$ python3 -q
>>> import numpy as np
>>> import numpy.linalg as la
>>> np.set_printoptions(suppress=True, linewidth=140)
>>> m1 = np.load("layer9.npy")
>>> m1
array([[ 0. ,  0.2, -1.3,  0.5],
       [-0.1,  0.3, -1.4,  0.4]])
>>> np.argsort(-la.norm(m1, axis=0).round(6), kind="stable")[:3]
array([2, 3, 1])
>>> la.matrix_rank(m1, rtol=0.1)
np.int64(1)
>>> la.cond(m1) > 100
np.False_
>>> M = np.load("sample2.npy")
>>> M
array([[ 0,  0, -1],
       [ 0,  0, -1],
       [ 1,  1,  0]])
>>> (M - M.T) / 2
array([[ 0.,  0., -1.],
       [ 0.,  0., -1.],
       [ 1.,  1.,  0.]])
>>> (M + M.T) / 2
array([[0., 0., 0.],
       [0., 0., 0.],
       [0., 0., 0.]])
>>> M2 = np.array([[5, -3], [2, -4]])
>>> cent = np.kron(M2, M)
>>> cent.shape
(6, 6)
>>> J = np.loadtxt("case2.csv", delimiter=",")
>>> J
array([[0., 2., 1., 0.],
       [0., 2., 1., 0.],
       [0., 0., 0., 0.]])
>>> # rows 0 and 1 are equal
>>> J.reshape(-1, 2)
array([[0., 2.],
       [1., 0.],
       [0., 2.],
       [1., 0.],
       [0., 0.],
       [0., 0.]])
>>> J.reshape(2, -1)
array([[0., 2., 1., 0., 0., 2.],
       [1., 0., 0., 0., 0., 0.]])
>>> J.ravel(order="F")
array([0., 0., 0., 2., 2., 0., 1., 1., 0., 0., 0., 0.])
>>> t3 = J.reshape(3, 2, -1)
>>> t3[:, 0]
array([[0., 2.],
       [0., 2.],
       [0., 0.]])
>>> t3.shape
(3, 2, 2)
>>> np.swapaxes(t3, 1, 2)[2]
array([[0., 0.],
       [0., 0.]])
>>> np.einsum("ihd,jhd->hij", t3, t3).shape
(2, 3, 3)
>>> np.einsum("ihd,ihd->ih", t3, t3)
array([[4., 1.],
       [4., 1.],
       [0., 0.]])
>>> t3.sum(axis=1)
array([[1., 2.],
       [1., 2.],
       [0., 0.]])
>>> A = np.loadtxt("w.csv", delimiter=",")
>>> A
array([[-0.6,  1.5,  0.6],
       [ 1.6, -0.1, -1.6],
       [ 1.6,  0.5, -1.7],
       [ 0.3,  2.4, -0.3],
       [-0.7, -1.6,  0.7],
       [ 0.8, -0.7, -0.8],
       [ 0.2, -0.7, -0.1],
       [-0.8, -0.3,  0.8],
       [-0.1,  0.8,  0.1],
       [ 0.3, -1.9, -0.3],
       [-0.3, -1.3,  0.2],
       [-2.4,  0.9,  2.3],
       [-0.1, -0.8,  0.1],
       [ 0.5, -0.3, -0.6],
       [ 0.3, -0.5, -0.2],
       [-0.9,  0.9,  1. ],
       [ 1.2, -0.9, -1.2],
       [-1.3, -1.6,  1.3],
       [-1. , -0.8,  1. ],
       [ 0.1,  1.1, -0.1],
       [ 0.4,  0.1, -0.3],
       [ 0.6,  0.6, -0.7],
       [-0.6, -0.4,  0.7],
       [ 0.6,  1.9, -0.6]])
>>> rng = np.random.default_rng(75342)
>>> M2 = m1 + rng.integers(-2, 3, (2, 1)) @ rng.integers(-2, 3, (1, 4))
>>> M2
array([[ 0. ,  0.2, -5.3, -3.5],
       [-0.1,  0.3, -1.4,  0.4]])
>>> np.abs(M2 - m1).sum(axis=1)
array([8., 0.])
